% python3 -q
>>> import numpy as np
>>> np.set_printoptions(suppress=True, linewidth=160)
>>> arr = np.load("case8.npy")
>>> arr
array([[ -5, -30,  15,   2,  12,  -6],
       [ 45,  30, -15, -18, -12,   6],
       [-40, -35,  30,  16,  14, -12],
       [  0,   0,   0,   1,   6,  -3],
       [  0,   0,   0,  -9,  -6,   3],
       [  0,   0,   0,   8,   7,  -6]])
>>> np.linalg.norm(arr, axis=1).argmax()
np.int64(2)
>>> round(float(np.linalg.norm(arr, 1)), 2), round(np.linalg.norm(arr, np.inf), 2)
(95.0, np.float64(147.0))
>>> np.round(np.linalg.norm(arr, "nuc"), 2)
np.float64(147.03)
>>> X = np.load("arr.npy")
>>> X
array([[-0.4, -1.3, -0.8, -0.1],
       [ 1. ,  0.7,  0.2, -0.7],
       [ 0.7, -0.3,  0.5, -0.5],
       [ 0.3, -1.9,  0.7, -0.2]])
>>> rng = np.random.default_rng(724761)
>>> z = rng.permutation(6)
>>> print(z)
[3 1 2 0 5 4]
>>> out = arr[z][:, z]
>>> print(np.trace(out))
44
>>> np.diag(out)
array([ 1, 30, 30, -5, -6, -6])
>>> print(out)
[[  1   0   0   0  -3   6]
 [-18  30 -15  45   6 -12]
 [ 16 -35  30 -40 -12  14]
 [  2 -30  15  -5  -6  12]
 [  8   0   0   0  -6   7]
 [ -9   0   0   0   3  -6]]
>>> out = np.array([[3, -2, -2], [0, -1, -2]])
>>> cent = np.kron(out, X)
>>> cent.round(2)
array([[-1.2, -3.9, -2.4, -0.3,  0.8,  2.6,  1.6,  0.2,  0.8,  2.6,  1.6,  0.2],
       [ 3. ,  2.1,  0.6, -2.1, -2. , -1.4, -0.4,  1.4, -2. , -1.4, -0.4,  1.4],
       [ 2.1, -0.9,  1.5, -1.5, -1.4,  0.6, -1. ,  1. , -1.4,  0.6, -1. ,  1. ],
       [ 0.9, -5.7,  2.1, -0.6, -0.6,  3.8, -1.4,  0.4, -0.6,  3.8, -1.4,  0.4],
       [-0. , -0. , -0. , -0. ,  0.4,  1.3,  0.8,  0.1,  0.8,  2.6,  1.6,  0.2],
       [ 0. ,  0. ,  0. , -0. , -1. , -0.7, -0.2,  0.7, -2. , -1.4, -0.4,  1.4],
       [ 0. , -0. ,  0. , -0. , -0.7,  0.3, -0.5,  0.5, -1.4,  0.6, -1. ,  1. ],
       [ 0. , -0. ,  0. , -0. , -0.3,  1.9, -0.7,  0.2, -0.6,  3.8, -1.4,  0.4]])
>>> np.linalg.matrix_rank(cent)
np.int64(8)
>>> M = np.load("block12.npy")
>>> M
array([[0., 1., 1.],
       [1., 0., 1.],
       [1., 1., 0.]])
>>> # equal to its transpose
>>> np.allclose(M, M.T)
True
>>> print(np.round(np.linalg.matrix_power(M, 4), 2))
[[6. 5. 5.]
 [5. 6. 5.]
 [5. 5. 6.]]
>>> M.inv()
Traceback (most recent call last):
  File "<python-input-25>", line 1, in <module>
    M.inv()
    ^^^^^
AttributeError: 'numpy.ndarray' object has no attribute 'inv'
>>> assert M == M.T
Traceback (most recent call last):
  File "<python-input-26>", line 1, in <module>
    assert M == M.T
           ^^^^^^^^
ValueError: The truth value of an array with more than one element is ambiguous. Use a.any() or a.all()
>>> round(np.abs(np.linalg.eigvals(M)).max(), 2)
np.float64(2.0)
>>> A = np.loadtxt("layer17.csv", delimiter=",")
>>> A.round(2)
array([[-0.81, -1.35, -4.74],
       [-1.23, -0.09, -4.85],
       [ 1.22,  0.12,  4.85],
       [ 1.82, -2.72,  3.78],
       [-1.62,  1.47, -4.5 ],
       [-1.33,  4.79,  0.58],
       [-0.82,  4.45,  2.13],
       [-1.74,  4.49, -1.36],
       [ 0.16, -3.5 , -3.57],
       [ 0.94,  0.98,  4.81]])
>>> # rows and columns are dependent
>>> Xc = A - A.mean(axis=1)
Traceback (most recent call last):
  File "<python-input-31>", line 1, in <module>
    Xc = A - A.mean(axis=1)
         ~~^~~~~~~~~~~~~~~~
ValueError: operands could not be broadcast together with shapes (10,3) (10,) 
>>> Xc = A - A.mean(axis=0)
>>> Uu, s, vt = np.linalg.svd(Xc, full_matrices=False)
>>> print(round((s ** 2).sum() ** 2 / (s ** 4).sum(), 2))
1.84
>>> print(np.linalg.matrix_rank(Xc))
2
>>> print(round(float(np.linalg.eigvalsh(M).min()), 2))
-1.0
>>> np.all(np.linalg.eigvalsh(M) > 0)
np.False_
>>> u = np.array([-3, 2, 1, 1, 1])
>>> F = 4 * np.eye(5) + np.outer(u, u)
>>> print(F)
[[13. -6. -3. -3. -3.]
 [-6.  8.  2.  2.  2.]
 [-3.  2.  5.  1.  1.]
 [-3.  2.  1.  5.  1.]
 [-3.  2.  1.  1.  5.]]
>>> # equal to its transpose
>>> x0 = np.array([3, 3, 4, 1, 2])
>>> print(F @ x0)
[ 0. 20. 20.  8. 12.]
>>> F @ (2 * x0)
array([ 0., 40., 40., 16., 24.])
>>> np.linalg.norm(F @ x0) <= np.linalg.norm(F, 2) * np.linalg.norm(x0) + 1e-9
np.True_
>>> np.einsum("ij,j->i", F, x0)
array([ 0., 20., 20.,  8., 12.])
>>> (F @ x0).argmax()
np.int64(1)
